>>> import numpy as np
>>> np.set_printoptions(precision=1, suppress=True, linewidth=120)
>>> def rnd(a):
...     return np.round(a, 1) + 0
... 
>>> theta = np.deg2rad(60)
>>> mat = np.eye(3)
>>> mat[np.ix_([0, 2], [0, 2])] = [[np.cos(theta), -np.sin(theta)], [np.sin(theta), np.cos(theta)]]
>>> rnd(mat)
array([[ 0.5,  0. , -0.9],
       [ 0. ,  1. ,  0. ],
       [ 0.9,  0. ,  0.5]])
>>> x0 = np.array([-2, -1, -1])
>>> target = mat @ x0
>>> rnd(target)
array([-0.1, -1. , -2.2])
>>> rnd(np.linalg.solve(mat, target))
array([-2., -1., -1.])
>>> rnd(np.linalg.solve(mat, target + mat[:, 0]))
array([-1., -1., -1.])
>>> rnd(np.linalg.solve(mat, -1 * target))
array([2., 1., 1.])
>>> rnd(np.linalg.solve(mat.T, mat[2]))
array([0., 0., 1.])
>>> B = np.array([[-2, -2, -1], [-1, 1, -2], [-1, -2, 2]])
>>> np.linalg.matrix_rank(mat @ B)
np.int64(3)
>>> rnd(B.T @ mat.T)
array([[-0.1, -1. , -2.2],
       [ 0.7,  1. , -2.7],
       [-2.2, -2. ,  0.1]])
>>> rnd(np.linalg.det(mat[::-1]))
np.float64(-1.0)
>>> rnd(np.kron(np.eye(2, dtype=int), mat))
array([[ 0.5,  0. , -0.9,  0. ,  0. ,  0. ],
       [ 0. ,  1. ,  0. ,  0. ,  0. ,  0. ],
       [ 0.9,  0. ,  0.5,  0. ,  0. ,  0. ],
       [ 0. ,  0. ,  0. ,  0.5,  0. , -0.9],
       [ 0. ,  0. ,  0. ,  0. ,  1. ,  0. ],
       [ 0. ,  0. ,  0. ,  0.9,  0. ,  0.5]])
>>> rnd(np.einsum("ij,ji->", mat, mat))
np.float64(0.0)
>>> rnd(np.linalg.eigvals(mat).sum().real)
np.float64(2.0)
>>> rnd(np.linalg.det(mat.T))
np.float64(1.0)
>>> np.allclose(mat, mat.T)
False
>>> np.trace(mat)
np.float64(2.0)
>>> rnd((mat - mat.T) / 2)
array([[ 0. ,  0. , -0.9],
       [ 0. ,  0. ,  0. ],
       [ 0.9,  0. ,  0. ]])
>>> rnd(np.abs(np.linalg.eigvals(mat)).max())
np.float64(1.0)
>>> X = np.array([[-0.8, -0.4, -0.2, 0.6], [0.5, 0.5, 0.9, -0.7], [0.0, 1.1, 0.7, 1.3]])
>>> X
array([[-0.8, -0.4, -0.2,  0.6],
       [ 0.5,  0.5,  0.9, -0.7],
       [ 0. ,  1.1,  0.7,  1.3]])
>>> def softmax(z):
...     e = np.exp(z - z.max(axis=-1, keepdims=True))
...     return e / e.sum(axis=-1, keepdims=True)
... 
>>> rnd(softmax(10 * X[0]))
array([0., 0., 0., 1.])
>>> rnd(softmax(X[0]))
array([0.1, 0.2, 0.2, 0.5])
>>> scores = X @ X.T / np.sqrt(4)
>>> rnd(softmax(scores + np.triu(np.full(scores.shape, -np.inf), 1)))
array([[1. , 0. , 0. ],
       [0.2, 0.8, 0. ],
       [0.1, 0.1, 0.7]])
>>> rnd(softmax(scores))
array([[0.5, 0.2, 0.3],
       [0.1, 0.6, 0.3],
       [0.1, 0.1, 0.7]])
>>> softmax(scores).round(6).argmax(axis=1)
array([0, 1, 2])
>>> rnd(softmax(scores)[0] @ X)
array([-0.3,  0.2,  0.3,  0.6])
